% ipython --no-banner

In [1]: import numpy as np

In [2]: np.set_printoptions(precision=1, suppress=True, linewidth=200)

In [3]: def rd(a):
   ...:     return np.round(a, 1) + 0
   ...: 

In [4]: W0 = np.load("sample14.npy")

In [5]: print(W0)
[[ 13.4   2.6 -14.6]
 [ 11.4   0.4 -16.4]
 [  9.4 -14.6 -10. ]
 [-10.5 -10.2  13.7]
 [ 16.6   2.1 -10.9]
 [  4.2  -7.2  18.2]
 [-15.9  -6.4 -10.3]
 [-20.   -1.3   0. ]
 [-13.2 -13.6   6.4]
 [ 18.6  -5.    5.4]
 [ 18.6  -2.3  -6.9]
 [-10.7 -12.2  11.8]
 [  3.8  -1.   19.6]
 [  5.9  -9.1 -16.8]
 [ 13.5 -14.7   1.4]
 [ 12.8  12.6   8.7]
 [-17.5   4.2   8.7]
 [-16.2  -1.2  11.7]
 [-18.7   2.1  -6.9]
 [ -9.5 -16.4  -6.5]
 [ -2.3  19.2   5.2]
 [ -2.4  17.2  -9.8]
 [ -2.9  11.2  16.3]
 [  5.   -5.5 -18.6]
 [  0.1 -15.5  12.6]
 [ 15.4   7.6  10.2]
 [  8.4  -7.1 -16.7]
 [-14.2   4.2 -13.4]
 [-19.3   2.6   4.6]
 [-15.3  -9.   -9.2]
 [-17.4  -9.7  -2. ]
 [-11.3   4.2  16. ]
 [ -7.8   2.6  18.2]
 [ 10.7  -2.1 -16.7]
 [ 12.4   0.7 -15.6]
 [-12.4  -6.4 -14.4]
 [ 13.1  12.6  -8.3]
 [  5.9   6.   18.2]
 [-10.6   3.1  16.7]]

In [6]: rd(np.linalg.svd(W0, compute_uv=False))
Out[6]: array([87.1, 71.7, 53.7])

In [7]: np.abs(W0).max()
Out[7]: np.float64(20.0)

In [8]: np.linalg.matrix_rank(W0)
Out[8]: np.int64(3)

In [9]: rd(W0.mean(axis=0))
Out[9]: array([-1.3, -1.4,  0. ])

In [10]: rd(W0.sum(axis=0))
Out[10]: array([-48.9, -55.3,  -0.4])

In [11]: vec = np.array([-2, 7, 4])

In [12]: target = W0 @ vec

In [13]: rd(np.linalg.pinv(W0) @ W0)
Out[13]: 
array([[1., 0., 0.],
       [0., 1., 0.],
       [0., 0., 1.]])

In [14]: rd(np.linalg.solve(W0.T @ W0, W0.T @ target))
Out[14]: array([-2.,  7.,  4.])

In [15]: rd(np.linalg.lstsq(W0, target)[0])
Out[15]: array([-2.,  7.,  4.])

In [16]: rng = np.random.default_rng(793838)

In [17]: target = target + 0.1 * rng.normal(size=39)

In [18]: print(rd(target))
[ -67.   -85.7 -160.8    4.5  -62.    13.9  -54.2   30.9  -43.2  -50.5  -81.   -16.9   63.8 -142.6 -124.3   97.4   99.1   70.8   24.4 -121.9  159.8   86.   149.4 -122.6  -58.3   63.1 -133.3    4.3
   75.2  -69.2  -41.   115.9  106.5 -103.   -82.2  -77.7   28.8  103.   109.7]

In [19]: coef, *_ = np.linalg.lstsq(W0, target)

In [20]: rd(np.linalg.norm(target - W0 @ coef))
Out[20]: np.float64(0.5)

In [21]: rd(coef)
Out[21]: array([-2.,  7.,  4.])

In [22]: [round(float(np.linalg.norm(np.linalg.solve(W0.T @ W0 + lam * np.eye(3), W0.T @ target))), 2) for lam in (0, 1, 10, 100)]
Out[22]: [8.3, 8.3, 8.28, 8.1]

In [23]: coef.round()
Out[23]: array([-2.,  7.,  4.])

In [24]: idx = rng.permutation(3)

In [25]: other = W0[:, idx] * rng.choice([-1, 1], 3)

In [26]: print(other)
[[-13.4  14.6   2.6]
 [-11.4  16.4   0.4]
 [ -9.4  10.  -14.6]
 [ 10.5 -13.7 -10.2]
 [-16.6  10.9   2.1]
 [ -4.2 -18.2  -7.2]
 [ 15.9  10.3  -6.4]
 [ 20.   -0.   -1.3]
 [ 13.2  -6.4 -13.6]
 [-18.6  -5.4  -5. ]
 [-18.6   6.9  -2.3]
 [ 10.7 -11.8 -12.2]
 [ -3.8 -19.6  -1. ]
 [ -5.9  16.8  -9.1]
 [-13.5  -1.4 -14.7]
 [-12.8  -8.7  12.6]
 [ 17.5  -8.7   4.2]
 [ 16.2 -11.7  -1.2]
 [ 18.7   6.9   2.1]
 [  9.5   6.5 -16.4]
 [  2.3  -5.2  19.2]
 [  2.4   9.8  17.2]
 [  2.9 -16.3  11.2]
 [ -5.   18.6  -5.5]
 [ -0.1 -12.6 -15.5]
 [-15.4 -10.2   7.6]
 [ -8.4  16.7  -7.1]
 [ 14.2  13.4   4.2]
 [ 19.3  -4.6   2.6]
 [ 15.3   9.2  -9. ]
 [ 17.4   2.   -9.7]
 [ 11.3 -16.    4.2]
 [  7.8 -18.2   2.6]
 [-10.7  16.7  -2.1]
 [-12.4  15.6   0.7]
 [ 12.4  14.4  -6.4]
 [-13.1   8.3  12.6]
 [ -5.9 -18.2   6. ]
 [ 10.6 -16.7   3.1]]

In [27]: left, _, vt = np.linalg.svd(W0.T @ other)

In [28]: rd(left @ vt)
Out[28]: 
array([[-1.,  0.,  0.],
       [ 0.,  0.,  1.],
       [ 0., -1.,  0.]])

In [29]: rd(np.linalg.lstsq(W0, other)[0])
Out[29]: 
array([[-1.,  0.,  0.],
       [ 0.,  0.,  1.],
       [ 0., -1.,  0.]])

In [30]: idx = other[:, 2] > np.median(other[:, 2])

In [31]: r0 = other[idx].mean(axis=0) - other[~idx].mean(axis=0)

In [32]: ((other - other.mean(axis=0)) @ r0 > 0).astype(int)
Out[32]: array([1, 0, 0, 0, 1, 1, 0, 0, 0, 1, 0, 0, 1, 0, 0, 1, 1, 1, 0, 0, 1, 1, 1, 0, 0, 1, 0, 0, 1, 0, 0, 1, 1, 0, 0, 0, 1, 1, 1])

In [33]: A = np.load("mat.npy")

In [34]: A
Out[34]: 
array([[ 0,  0,  0,  2],
       [ 2,  2, -6,  2],
       [ 2,  1, -6,  3],
       [ 2,  3, -6,  1],
       [ 2,  0, -6,  0]])

In [35]: [round(float(x), 1) for x in np.linalg.svd(A, compute_uv=False)[:3]]
Out[35]: [13.4, 2.9, 2.1]

In [36]: m1 = np.array([[3.0, 0.0, 0.0, 0.0],
    ...:     [0.0, 1.0, -2.0, 2.0],
    ...:     [0.0, 2.0, -3.0, -3.0],
    ...:     [0.0, 2.0, 3.0, -1.0]])

In [37]: q = m1.astype(float).copy()

In [38]: for j in range(4):
    ...:     q[:, j] -= q[:, :j] @ (q[:, :j].T @ q[:, j])
    ...:     q[:, j] /= np.linalg.norm(q[:, j])
    ...: 

In [39]: rd(q)
Out[39]: 
array([[ 1. ,  0. ,  0. ,  0. ],
       [ 0. ,  0.3, -0.4,  0.9],
       [ 0. ,  0.7, -0.6, -0.5],
       [ 0. ,  0.7,  0.7,  0.1]])

In [40]: rd(q.T @ q)
Out[40]: 
array([[1., 0., 0., 0.],
       [0., 1., 0., 0.],
       [0., 0., 1., 0.],
       [0., 0., 0., 1.]])

In [41]: rd(q.T @ m1)
Out[41]: 
array([[ 3. ,  0. ,  0. ,  0. ],
       [ 0. ,  3. , -0.7, -2. ],
       [ 0. ,  0. ,  4.6,  0.1],
       [ 0. ,  0. ,  0. ,  3.2]])

In [42]: r0 = np.array([3, 1, 2, -3])

In [43]: other = q + np.outer(r0, np.eye(4)[0])

In [44]: np.linalg.matrix_rank(other - q)
Out[44]: np.int64(1)

In [45]: rd(other)
Out[45]: 
array([[ 4. ,  0. ,  0. ,  0. ],
       [ 1. ,  0.3, -0.4,  0.9],
       [ 2. ,  0.7, -0.6, -0.5],
       [-3. ,  0.7,  0.7,  0.1]])

In [46]: np.linalg.matrix_rank(np.linalg.inv(other) - np.linalg.inv(q), tol=1e-8)
Out[46]: np.int64(1)

In [47]: K = np.load("case1.npy")

In [48]: K
Out[48]: 
array([[-3, -6,  0, -3,  6,  3,  3,  0, -6, -3],
       [-3, -6,  0, -3,  6,  3,  3,  0, -6, -3],
       [ 1,  2,  0,  1, -2, -1, -1,  0,  2,  1],
       [-2, -4,  0, -2,  4,  2,  2,  0, -4, -2],
       [ 3,  6,  0,  3, -6, -3, -3,  0,  6,  3],
       [-1, -2,  0, -1,  2,  1,  1,  0, -2, -1],
       [ 1,  2,  0,  1, -2, -1, -1,  0,  2,  1],
       [-3, -6,  0, -3,  6,  3,  3,  0, -6, -3],
       [-2, -4,  0, -2,  4,  2,  2,  0, -4, -2],
       [ 3,  6,  0,  3, -6, -3, -3,  0,  6,  3],
       [ 1,  2,  0,  1, -2, -1, -1,  0,  2,  1]])

In [49]: # columns 0 and 3 are equal

In [50]: other = K[0, 0] * K[1:] - np.outer(K[1:, 0], K[0])

In [51]: other
Out[51]: 
array([[0, 0, 0, 0, 0, 0, 0, 0, 0, 0],
       [0, 0, 0, 0, 0, 0, 0, 0, 0, 0],
       [0, 0, 0, 0, 0, 0, 0, 0, 0, 0],
       [0, 0, 0, 0, 0, 0, 0, 0, 0, 0],
       [0, 0, 0, 0, 0, 0, 0, 0, 0, 0],
       [0, 0, 0, 0, 0, 0, 0, 0, 0, 0],
       [0, 0, 0, 0, 0, 0, 0, 0, 0, 0],
       [0, 0, 0, 0, 0, 0, 0, 0, 0, 0],
       [0, 0, 0, 0, 0, 0, 0, 0, 0, 0],
       [0, 0, 0, 0, 0, 0, 0, 0, 0, 0]])

In [52]: np.linalg.matrix_rank(other), np.linalg.matrix_rank(K)
Out[52]: (np.int64(0), np.int64(1))

In [53]: print(np.flatnonzero(~other.round(6).any(axis=1)))
[0 1 2 3 4 5 6 7 8 9]
